In [1]: import numpy as np

In [2]: from numpy import linalg as LA

In [3]: np.set_printoptions(precision=3, suppress=True, linewidth=120)

In [4]: tidy = lambda a: np.round(a, 3) + 0

In [5]: X = np.array([[1, 0, 0], [0, 0, 2], [0, 3, 0]])

In [6]: r0 = np.array([4, 4, 0])

In [7]: print(np.correlate(X[2], X[1], "full"))
[0 6 0 0 0]

In [8]: print(np.cross(X[2, :3], X[1, :3]))
[6 0 0]

In [9]: print(np.array([np.convolve(row, r0, "same") for row in X]))
[[ 4  0  0]
 [ 0  8  8]
 [12 12  0]]

In [10]: print(np.polyval(r0, X[2]))
[ 0 48  0]

In [11]: W1 = np.array([[1, 1, -2, 1, 0, -3], [0, 3, 1, -1, 3, -3], [-3, -3, 3, 0, 2, -2]])

In [12]: b = np.array([2, 1, 1, 0, 0, 1])

In [13]: act = np.maximum(X @ W1 + b, 0)

In [14]: print(tidy((act > 0).mean(axis=0)))
[0.667 0.667 0.667 0.333 0.667 0.   ]

In [15]: print(act)
[[ 3  2  0  1  0  0]
 [ 0  0  7  0  4  0]
 [ 2 10  4  0  9  0]]

In [16]: print((act > 0).astype(int))
[[1 1 0 1 0 0]
 [0 0 1 0 1 0]
 [1 1 1 0 1 0]]

In [17]: print(LA.matrix_rank(act))
3

In [18]: W2 = np.array([[8, 9], [1, 4], [6, 0], [0, 3], [7, 2], [9, 5]])

In [19]: print(W1 @ W2)
[[-30   1]
 [  3   0]
 [-13 -45]]

In [20]: F = np.loadtxt("layer12.csv", delimiter=",")

In [21]: print(F)
[[3. 1. 1. 1.]
 [1. 3. 1. 1.]
 [1. 1. 3. 1.]
 [1. 1. 1. 3.]]

In [22]: W1 = np.array([[-4, 0], [-4, -3], [2, -4], [0, 4]])

In [23]: b = np.array([-1, 5])

In [24]: act = np.maximum(F @ W1 + b, 0)

In [25]: print((act > 0).mean(axis=0))
[0.  0.5]

In [26]: print(LA.matrix_rank(act))
1

In [27]: W2 = np.array([[1, 7], [5, -6]])

In [28]: print(act @ W2)
[[ 10. -12.]
 [  0.   0.]
 [  0.   0.]
 [ 50. -60.]]

In [29]: out = np.array([[3, -2], [8, 2]])

In [30]: W2 = np.kron(out, F)

In [31]: print(W2)
[[ 9.  3.  3.  3. -6. -2. -2. -2.]
 [ 3.  9.  3.  3. -2. -6. -2. -2.]
 [ 3.  3.  9.  3. -2. -2. -6. -2.]
 [ 3.  3.  3.  9. -2. -2. -2. -6.]
 [24.  8.  8.  8.  6.  2.  2.  2.]
 [ 8. 24.  8.  8.  2.  6.  2.  2.]
 [ 8.  8. 24.  8.  2.  2.  6.  2.]
 [ 8.  8.  8. 24.  2.  2.  2.  6.]]

In [32]: print(tidy(LA.norm(W2, 2)), tidy(LA.norm(out, 2) * LA.norm(F, 2)))
51.789 51.789

In [33]: mat = np.load("out10.npy")

In [34]: print(mat)
[[-0.7 -0.9 -1.3  0.7]
 [ 0.3 -1.2  0.3  1.6]
 [-0.7 -0.2  0.9 -0.3]
 [-1.3  0.4  0.1 -1.4]]

In [35]: Q, V = LA.qr(mat[:, :1])[0], LA.qr(mat[:, 1:])[0]

In [36]: sigma = LA.svd(Q.T @ V, compute_uv=False)

In [37]: print(tidy(LA.norm(Q @ Q.T - V @ V.T, 2)))
1.0

In [38]: print(tidy(np.degrees(np.arccos(sigma.clip(0, 1)))))
[1.428]

In [39]: Uu, sigma, Vt = LA.svd(mat)

In [40]: print(tidy(sigma))
[2.81  1.76  1.384 0.017]

In [41]: print(np.argmax(sigma[:-1] / (sigma[1:] + 1e-6)) + 1)
3

In [42]: out = Uu[:, :3] @ np.diag(sigma[:3]) @ Vt[:3]

In [43]: print(LA.matrix_rank(out))
3

In [44]: print(tidy(LA.norm(mat - out) / LA.norm(mat)))
0.005

In [45]: print(LA.matrix_rank(mat, rtol=0.05))
3

In [46]: print(tidy(out))
[[-0.698 -0.903 -1.3    0.697]
 [ 0.297 -1.194  0.3    1.605]
 [-0.696 -0.207  0.9   -0.306]
 [-1.304  0.407  0.1   -1.394]]

In [47]: Uu, sigma, Vt = LA.svd(mat, full_matrices=False)

In [48]: print(tidy(Uu.T @ mat @ Vt.T))
[[2.81  0.    0.    0.   ]
 [0.    1.76  0.    0.   ]
 [0.    0.    1.384 0.   ]
 [0.    0.    0.    0.017]]

In [49]: print(tidy(Uu.T @ Uu))
[[1. 0. 0. 0.]
 [0. 1. 0. 0.]
 [0. 0. 1. 0.]
 [0. 0. 0. 1.]]

In [50]: print(tidy(np.abs(Vt[0])))
[0.317 0.477 0.173 0.801]

In [51]: print((sigma > 1e-8).sum())
4

In [52]: print(tidy(Vt @ Vt.T))
[[1. 0. 0. 0.]
 [0. 1. 0. 0.]
 [0. 0. 1. 0.]
 [0. 0. 0. 1.]]

In [53]: m1 = np.load("mat.npy")

In [54]: print(m1)
[[ 0 -2  0]
 [-2  0  0]
 [ 0  0 -1]]

In [55]: print(tidy(LA.norm(m1, 2)))
2.0

In [56]: print(tidy(LA.norm(m1) ** 2 / LA.norm(m1, 2) ** 2))
2.25

In [57]: print(tidy(LA.norm(m1[0] - m1[2])))
2.236

In [58]: print(tidy(LA.norm(m1, "nuc")))
5.0

In [59]: M = np.loadtxt("a.csv", delimiter=",")

In [60]: print(M)
[[-3.  2.  0.  0.]
 [-2.  3.  0.  0.]
 [ 0.  0.  2.  0.]
 [ 0.  0.  1.  2.]]

In [61]: out = M / LA.norm(M, axis=1, keepdims=True)

In [62]: C2 = out @ out.T

In [63]: print(np.argwhere(np.triu(np.abs(C2) > 0.95, 1)))
[]

In [64]: print((np.abs(C2) > 0.9).astype(int))
[[1 1 0 0]
 [1 1 0 0]
 [0 0 1 0]
 [0 0 0 1]]

In [65]: print((C2 - 2 * np.eye(4)).round(6).argmax(axis=1))
[1 0 3 2]

In [66]: print(tidy(C2))
[[1.    0.923 0.    0.   ]
 [0.923 1.    0.    0.   ]
 [0.    0.    1.    0.447]
 [0.    0.    0.447 1.   ]]

In [67]: print(tidy(C2[1]))
[0.923 1.    0.    0.   ]

In [68]: print(tidy(np.degrees(np.arccos(np.clip(C2[1, 0], -1, 1)))))
22.62
